$ ipython --no-banner

In [1]: import numpy as np

In [2]: import numpy.linalg as la

In [3]: np.set_printoptions(suppress=True, linewidth=100)

In [4]: f = np.array([5, 0, 0, 8, 9])

In [5]: v = np.array([2, 0, 0, 2, -1, -1])

In [6]: M = f[:, None] + v[None, :]

In [7]: M
Out[7]: 
array([[ 7,  5,  5,  7,  4,  4],
       [ 2,  0,  0,  2, -1, -1],
       [ 2,  0,  0,  2, -1, -1],
       [10,  8,  8, 10,  7,  7],
       [11,  9,  9, 11,  8,  8]])

In [8]: Uu, s, vt = la.svd(M)

In [9]: V = vt[:(s > 1e-8).sum()]

In [10]: rng = np.random.default_rng(601)

In [11]: x0 = M[3] + 2 * M[4] + rng.integers(2) * np.eye(6)[1]

In [12]: x0
Out[12]: array([32., 26., 26., 32., 23., 23.])

In [13]: np.round(np.diag(V.T @ V), 1)
Out[13]: array([0.5, 0.2, 0.2, 0.5, 0.4, 0.4])

In [14]: round(la.norm(x0 - V.T @ V @ x0), 1)
Out[14]: np.float64(0.0)

In [15]: Uu, s, vt = la.svd(M)

In [16]: s.round(1) + 0
Out[16]: array([33.8,  4.2,  0. ,  0. ,  0. ])

In [17]: A2 = Uu[:, :2] @ np.diag(s[:2]) @ vt[:2]

In [18]: round(la.norm(M - A2, 2), 1), round(float(s[2]), 1)
Out[18]: (np.float64(0.0), 0.0)

In [19]: A2.round(1) + 0
Out[19]: 
array([[ 7.,  5.,  5.,  7.,  4.,  4.],
       [ 2.,  0.,  0.,  2., -1., -1.],
       [ 2.,  0.,  0.,  2., -1., -1.],
       [10.,  8.,  8., 10.,  7.,  7.],
       [11.,  9.,  9., 11.,  8.,  8.]])

In [20]: F = np.load("x.npy")

In [21]: F
Out[21]: 
array([[-3,  0, -2],
       [ 0,  3,  0],
       [-3,  0, -1]])

In [22]: Q, V = la.qr(F[:, :2])[0], la.qr(F[:, 2:])[0]

In [23]: s = la.svd(Q.T @ V, compute_uv=False)

In [24]: (s > 0.9).sum()
Out[24]: np.int64(1)

In [25]: np.round(la.norm(Q @ Q.T - V @ V.T, 2), 1)
Out[25]: np.float64(1.0)

In [26]: s.round(1)
Out[26]: array([0.9])

In [27]: np.flatnonzero(la.matrix_power((F != 0) + (F.T != 0) + np.eye(3), 3)[1])
Out[27]: array([1])

In [28]: F @ F
Out[28]: 
array([[15,  0,  8],
       [ 0,  9,  0],
       [12,  0,  7]])

In [29]: (la.matrix_power((F != 0) + (F.T != 0) + np.eye(3), 3) > 0).astype(int)
Out[29]: 
array([[1, 0, 1],
       [0, 1, 0],
       [1, 0, 1]])

In [30]: idx = rng.permutation(3)

In [31]: idx
Out[31]: array([1, 2, 0])

In [32]: A2 = F[idx][:, idx]

In [33]: np.diag(A2)
Out[33]: array([ 3, -1, -3])

In [34]: print(np.round(np.sort(np.abs(la.eigvals(A2))), 1))
[0.6 3.  4.6]

In [35]: A2
Out[35]: 
array([[ 3,  0,  0],
       [ 0, -1, -3],
       [ 0, -2, -3]])

In [36]: m1 = np.array([[0.0, 2.0, -2.0], [2.0, 0.0, 0.0], [-2.0, 0.0, 0.0]])

In [37]: Uu, s, vt = la.svd(m1)

In [38]: print(s.round(1) + 0)
[2.8 2.8 0. ]

In [39]: A2 = Uu[:, :2] @ np.diag(s[:2]) @ vt[:2]

In [40]: print(la.matrix_rank(A2))
2

In [41]: [round(float(la.det(m1[:i, :i])), 2) + 0 for i in range(1, 4)]
Out[41]: [0.0, -4.0, 0.0]

In [42]: la.cholesky(m1)
LinAlgError: Matrix is not positive definite


In [43]: np.round(la.eigvalsh(m1).min(), 1)
Out[43]: np.float64(-2.8)

In [44]: print(np.all(la.eigvalsh(m1) > 0))
False

In [45]: print(np.allclose(m1, m1.T))
True

In [46]: m1.inv()
AttributeError: 'numpy.ndarray' object has no attribute 'inv'


In [47]: print((m1 + m1.T) / 2)
[[ 0.  2. -2.]
 [ 2.  0.  0.]
 [-2.  0.  0.]]

In [48]: m1 @ m1
Out[48]: 
array([[ 8.,  0.,  0.],
       [ 0.,  4., -4.],
       [ 0., -4.,  4.]])

In [49]: def softmax(z):
    ...:     e = np.exp(z - z.max(axis=-1, keepdims=True))
    ...:     return e / e.sum(axis=-1, keepdims=True)
    ...: 

In [50]: np.round(softmax(10 * m1[0]), 1) + 0
Out[50]: array([0., 1., 0.])

In [51]: att = m1 @ m1.T / np.sqrt(3)

In [52]: print(np.round(softmax(att + np.triu(np.full(att.shape, -np.inf), 1)), 1) + 0)
[[1.  0.  0. ]
 [0.1 0.9 0. ]
 [0.1 0.  0.9]]

In [53]: np.round(softmax(att), 1) + 0
Out[53]: 
array([[1. , 0. , 0. ],
       [0.1, 0.9, 0. ],
       [0.1, 0. , 0.9]])

In [54]: X = np.load("arr.npy")

In [55]: X
Out[55]: 
array([[ 9., -2.,  3.,  0.,  3.,  5.,  3., -4.],
       [ 0.,  3., -1., -2.,  2.,  1., -2.,  2.],
       [ 0., -2., -2.,  3.,  1.,  0.,  0.,  2.],
       [ 0., -1., -2., -2.,  2.,  0.,  0., -1.],
       [ 0., -3.,  3., -3.,  2., -1.,  1.,  0.],
       [ 0., -3.,  3.,  1.,  1.,  3., -3.,  1.],
       [ 0.,  3., -3.,  3.,  2., -3., -2.,  0.],
       [ 0.,  1., -2.,  3., -1.,  1., -2., -2.]])

In [56]: A2 = np.array([[1, 1], [-2, 1], [-3, 0], [0, -3], [1, 0], [0, 0], [-3, 3], [1, 3]])

In [57]: np.einsum("ij,ij->i", X, X)
Out[57]: array([153.,  27.,  22.,  14.,  33.,  39.,  44.,  24.])

In [58]: la.matrix_rank(X @ A2)
Out[58]: np.int64(2)

In [59]: A2.T @ X.T
Out[59]: 
array([[ -6.,   7.,  13.,   9.,  -4.,   8.,  11.,   7.],
       [  4.,   9.,  -5.,   2.,   9., -12., -12., -20.]])

In [60]: print(np.einsum("ij->j", X))
[ 9. -4. -1.  3. 12.  6. -5. -2.]

In [61]: W1 = np.array([[-3, 2, 3, 1],
    ...:     [3, -1, 1, 1],
    ...:     [0, -2, 3, -1],
    ...:     [1, -2, 1, -1],
    ...:     [2, 1, -2, 2],
    ...:     [2, 3, 2, -1],
    ...:     [-1, 3, -3, 2],
    ...:     [0, -3, 0, -2]])

In [62]: b = np.array([4, -4, 2, -2])

In [63]: act = np.maximum(X @ W1 + b, 0)

In [64]: act
Out[64]: 
array([[ 0., 49., 31., 17.],
       [19.,  0.,  4.,  0.],
       [ 3.,  0.,  0.,  0.],
       [ 3., 10.,  0.,  7.],
       [ 0.,  1.,  0.,  2.],
       [ 7.,  0., 22.,  0.],
       [16.,  0.,  0.,  4.],
       [12.,  0., 10.,  0.]])

In [65]: (act > 0).astype(int)
Out[65]: 
array([[0, 1, 1, 1],
       [1, 0, 1, 0],
       [1, 0, 0, 0],
       [1, 1, 0, 1],
       [0, 1, 0, 1],
       [1, 0, 1, 0],
       [1, 0, 0, 1],
       [1, 0, 1, 0]])

In [66]: print(np.round((act > 0).mean(axis=0), 1))
[0.8 0.4 0.5 0.5]

In [67]: cent = np.array([[3, 3, 0], [0, 1, 0], [1, 3, 1], [2, 2, 0]])

In [68]: W1 @ cent
Out[68]: 
array([[-4,  4,  3],
       [12, 13,  1],
       [ 1,  5,  3],
       [ 2,  2,  1],
       [ 8,  5, -2],
       [ 6, 13,  2],
       [-2, -5, -3],
       [-4, -7,  0]])
